$ python -q
>>> import numpy as np
>>> np.set_printoptions(precision=2, suppress=True, linewidth=160, sign=" ")
>>> M = np.array([[0, 1, 1, 0], [-1, 0, -6, 1], [-1, 6, 0, 4], [0, -1, -4, 0]])
>>> x = np.array([1, -2, 1, -1])
>>> np.linalg.svd(M, compute_uv=False)
array([ 7.41,  7.41,  0.41,  0.41])
>>> round(np.linalg.det(M), 2)
np.float64(9.0)
>>> np.round(np.linalg.eigvals(M).real, 2) + 0
array([ 0.,  0.,  0.,  0.])
>>> O = np.linalg.solve(np.eye(4) - M, np.eye(4) + M)
>>> np.round(O @ O.T, 2) + 0
array([[ 1.,  0.,  0.,  0.],
       [ 0.,  1.,  0.,  0.],
       [ 0.,  0.,  1.,  0.],
       [ 0.,  0.,  0.,  1.]])
>>> r0 = np.array([2, -2])
>>> np.cross(M[3, :3], M[0, :3])
array([ 3,  0,  0])
>>> np.convolve(M[3], r0)
array([ 0, -2, -6,  8,  0])
>>> E = np.load("case7.npy")
>>> E
array([[ 1,  0,  0],
       [ 3, -2,  0],
       [-2, -1, -1]])
>>> E.shape
(3, 3)
>>> np.linalg.svd(E, compute_uv=False)
array([ 3.96,  2.06,  0.24])
>>> E.sum(axis=0)
array([ 2, -3, -1])
>>> np.abs(E).max()
np.int64(3)
>>> E - E[0]
array([[ 0,  0,  0],
       [ 2, -2,  0],
       [-3, -1, -1]])
>>> E.sum(axis=1)
array([ 1,  1, -4])
>>> M @ M
array([[ -2,   6,  -6,   5],
       [  6, -38,  -5, -24],
       [ -6,  -5, -53,   6],
       [  5, -24,   6, -17]])
>>> (M - M.T) / 2
array([[ 0.,  1.,  1.,  0.],
       [-1.,  0., -6.,  1.],
       [-1.,  6.,  0.,  4.],
       [ 0., -1., -4.,  0.]])
>>> round(np.linalg.det(M), 2)
np.float64(9.0)
>>> np.allclose(M @ M.T, M.T @ M)
True
>>> np.trace(M)
np.int64(0)
>>> np.allclose(M, M.T)
False
>>> mat = np.array([[3, 3, 3, 3], [3, 6, 6, 6], [3, 6, 9, 9], [3, 6, 9, 12]])
>>> other = np.linalg.inv(mat)
>>> round(float(np.linalg.slogdet(mat)[0]), 2)
1.0
>>> round(np.linalg.det(mat) * np.linalg.det(other), 2)
np.float64(1.0)
>>> np.linalg.inv(other)
array([[  3.,   3.,   3.,   3.],
       [  3.,   6.,   6.,   6.],
       [  3.,   6.,   9.,   9.],
       [  3.,   6.,   9.,  12.]])
>>> (np.abs(other) > 1e-9).astype(int)
array([[ 1,  1,  0,  0],
       [ 1,  1,  1,  0],
       [ 0,  1,  1,  1],
       [ 0,  0,  1,  1]])
